% ipython --no-banner

In [1]: import numpy as np

In [2]: np.set_printoptions(precision=1, suppress=True, linewidth=120)

In [3]: rd = lambda a: np.round(a, 1) + 0

In [4]: arr = np.load("sample16.npy")

In [5]: arr
Out[5]: 
array([[ 0, -5,  0,  0,  0,  0],
       [ 5, -4,  0,  0,  0,  0],
       [ 0,  5,  0,  0,  0,  0],
       [ 0,  0,  0, -5,  0,  0],
       [ 0,  0,  5, -4,  0,  0],
       [ 0,  0,  0,  5,  0,  0],
       [ 0,  0,  0,  0,  0, -5],
       [ 0,  0,  0,  0,  5, -4],
       [ 0,  0,  0,  0,  0,  5]])

In [6]: arr.sum(axis=0)
Out[6]: array([ 5, -4,  5, -4,  5, -4])

In [7]: arr[9]
IndexError: index 9 is out of bounds for axis 0 with size 9


In [8]: print(np.abs(arr).max())
5

In [9]: np.linalg.matrix_rank(arr)
Out[9]: np.int64(6)

In [10]: rd(arr.mean(axis=0))
Out[10]: array([ 0.6, -0.4,  0.6, -0.4,  0.6, -0.4])

In [11]: np.diff(arr, axis=0)
Out[11]: 
array([[ 5,  1,  0,  0,  0,  0],
       [-5,  9,  0,  0,  0,  0],
       [ 0, -5,  0, -5,  0,  0],
       [ 0,  0,  5,  1,  0,  0],
       [ 0,  0, -5,  9,  0,  0],
       [ 0,  0,  0, -5,  0, -5],
       [ 0,  0,  0,  0,  5,  1],
       [ 0,  0,  0,  0, -5,  9]])

In [12]: proj = arr @ np.linalg.solve(arr.T @ arr, arr.T)

In [13]: rd(np.linalg.eigvalsh(proj))
Out[13]: array([0., 0., 0., 1., 1., 1., 1., 1., 1.])

In [14]: np.allclose(proj @ proj, proj)
Out[14]: True

In [15]: np.linalg.matrix_rank(np.eye(9) - proj)
Out[15]: np.int64(3)

In [16]: print(np.diag(proj))
[0.5 1.  0.5 0.5 1.  0.5 0.5 1.  0.5]

In [17]: arr.reshape(2, -1)
Out[17]: 
array([[ 0, -5,  0,  0,  0,  0,  5, -4,  0,  0,  0,  0,  0,  5,  0,  0,  0,  0,  0,  0,  0, -5,  0,  0,  0,  0,  5],
       [-4,  0,  0,  0,  0,  0,  5,  0,  0,  0,  0,  0,  0,  0, -5,  0,  0,  0,  0,  5, -4,  0,  0,  0,  0,  0,  5]])

In [18]: arr.reshape(-1, 2)
Out[18]: 
array([[ 0, -5],
       [ 0,  0],
       [ 0,  0],
       [ 5, -4],
       [ 0,  0],
       [ 0,  0],
       [ 0,  5],
       [ 0,  0],
       [ 0,  0],
       [ 0,  0],
       [ 0, -5],
       [ 0,  0],
       [ 0,  0],
       [ 5, -4],
       [ 0,  0],
       [ 0,  0],
       [ 0,  5],
       [ 0,  0],
       [ 0,  0],
       [ 0,  0],
       [ 0, -5],
       [ 0,  0],
       [ 0,  0],
       [ 5, -4],
       [ 0,  0],
       [ 0,  0],
       [ 0,  5]])

In [19]: blk = arr.reshape(9, 2, -1)

In [20]: np.swapaxes(blk, 1, 2)[5]
Out[20]: 
array([[0, 5],
       [0, 0],
       [0, 0]])

In [21]: np.einsum("ihd,jhd->hij", blk, blk).shape
Out[21]: (2, 9, 9)

In [22]: M2 = np.c_[arr[:, :2] @ np.array([[0, -2], [0, -2]]), np.array([-2, -3, 9, -1, 4, 8, -3, -4, 9])]

In [23]: M2
Out[23]: 
array([[  0,  10,  -2],
       [  0,  -2,  -3],
       [  0, -10,   9],
       [  0,   0,  -1],
       [  0,   0,   4],
       [  0,   0,   8],
       [  0,   0,  -3],
       [  0,   0,  -4],
       [  0,   0,   9]])

In [24]: print(np.linalg.matrix_rank(M2))
2

In [25]: rd(np.linalg.lstsq(arr, M2[:, 0])[0])
Out[25]: array([0., 0., 0., 0., 0., 0.])

In [26]: print(np.linalg.matrix_rank(np.c_[arr, M2]))
7

In [27]: rd(np.linalg.norm(M2 - arr @ np.linalg.lstsq(arr, M2)[0], axis=0))
Out[27]: array([0. , 0. , 8.2])

In [28]: X = np.loadtxt("case0.csv", delimiter=",")

In [29]: X
Out[29]: 
array([[ 1., -1.,  1., -1.,  1., -1.,  1., -1.],
       [ 1., -1., -1.,  1.,  1., -1., -1.,  1.],
       [ 1., -1.,  1., -1., -1.,  1., -1.,  1.],
       [ 1., -1., -1.,  1., -1.,  1.,  1., -1.],
       [ 1.,  1.,  1.,  1., -1., -1., -1., -1.],
       [ 1.,  1.,  1.,  1.,  1.,  1.,  1.,  1.],
       [ 1.,  1., -1., -1., -1., -1.,  1.,  1.]])

In [30]: rng = np.random.default_rng(648)

In [31]: M2 = arr + rng.integers(-2, 3, (9, 3)) @ rng.integers(-2, 3, (3, 6))

In [32]: M2
Out[32]: 
array([[ 8, -6,  2,  0,  1,  6],
       [ 1, -4, -1,  0,  6, -2],
       [ 2,  5,  0,  0, -8,  0],
       [ 6, -1,  1, -5, -1,  4],
       [-4,  2,  6, -4,  0, -2],
       [-2, -2, -4,  5, -6, -4],
       [ 0, -2, -2,  0,  6, -5],
       [ 2, -4, -4,  0,  9, -4],
       [ 4,  6, 10,  0,  6, 13]])

In [33]: rd(np.linalg.svd(M2 - arr, compute_uv=False))
Out[33]: array([20. , 14.4, 11.3,  0. ,  0. ,  0. ])

In [34]: proj = M2 @ np.linalg.solve(M2.T @ M2, M2.T)

In [35]: rd(proj @ M2[:, 3])
Out[35]: array([ 0.,  0.,  0., -5., -4.,  5.,  0.,  0.,  0.])

In [36]: rd(np.diag(proj))
Out[36]: array([0.9, 0.2, 0.9, 0.7, 0.9, 0.6, 0.4, 0.5, 0.9])

In [37]: rd(proj)
Out[37]: 
array([[ 0.9,  0.2,  0. ,  0.2,  0. ,  0.2,  0. ,  0. ,  0.1],
       [ 0.2,  0.2, -0.2, -0.1,  0.1,  0. ,  0.2,  0.2,  0. ],
       [ 0. , -0.2,  0.9,  0.1,  0. ,  0.1,  0.2,  0. ,  0. ],
       [ 0.2, -0.1,  0.1,  0.7,  0. , -0.4, -0.1,  0. , -0.1],
       [ 0. ,  0.1,  0. ,  0. ,  0.9, -0.1,  0.1, -0.2,  0. ],
       [ 0.2,  0. ,  0.1, -0.4, -0.1,  0.6,  0. , -0.1, -0.2],
       [ 0. ,  0.2,  0.2, -0.1,  0.1,  0. ,  0.4,  0.4,  0. ],
       [ 0. ,  0.2,  0. ,  0. , -0.2, -0.1,  0.4,  0.5,  0. ],
       [ 0.1,  0. ,  0. , -0.1,  0. , -0.2,  0. ,  0. ,  0.9]])

In [38]: np.trace(proj)
Out[38]: np.float64(6.0)

In [39]: U, sig, vt = np.linalg.svd(X, full_matrices=False)

In [40]: print(rd(np.cumsum(sig ** 2) / np.sum(sig ** 2)))
[0.1 0.3 0.4 0.6 0.7 0.9 1. ]

In [41]: np.allclose(U * sig @ vt, X)
Out[41]: True

In [42]: U.shape, sig.shape, vt.shape
Out[42]: ((7, 7), (7,), (7, 8))

In [43]: rd(np.sqrt((sig ** 2).sum())), rd(np.linalg.norm(X))
Out[43]: (np.float64(7.5), np.float64(7.5))

In [44]: rd(sig / sig[0])
Out[44]: array([1., 1., 1., 1., 1., 1., 1.])

In [45]: W0 = np.load("arr.npy")

In [46]: print(W0)
[[-1  2 -9 -3 -3]
 [ 3 -1  3  1 -2]
 [ 0  2  3  1 -1]
 [-2 -1  3  1  3]
 [-2  3 -6 -2  0]
 [-2 -1  3  1  1]
 [ 3  0  0  0  1]
 [ 3 -2  6  2  0]
 [ 3 -1  3  1 -3]
 [-3  3  6  2  0]
 [-3  0  3  1  2]]

In [47]: C = W0[[9, 5]].astype(float)

In [48]: for _ in range(3):
    ...:     idx = np.linalg.norm(W0[:, None] - C, axis=-1).argmin(axis=1)
    ...:     C = np.array([W0[idx == j].mean(axis=0) for j in range(2)])
    ...: 

In [49]: idx
Out[49]: array([1, 1, 1, 1, 1, 1, 1, 1, 1, 0, 1])

In [50]: C
Out[50]: 
array([[-3. ,  3. ,  6. ,  2. ,  0. ],
       [ 0.2,  0.1,  0.9,  0.3, -0.2]])

In [51]: blk = np.stack([W0, 4 * W0, W0[::-1]])

In [52]: print(np.einsum("bij,cij->bc", blk, blk))
[[ 409 1636    8]
 [1636 6544   32]
 [   8   32  409]]

In [53]: rd(np.linalg.norm(blk, axis=(1, 2)))
Out[53]: array([20.2, 80.9, 20.2])

In [54]: (blk @ W0.T).shape
Out[54]: (3, 11, 11)
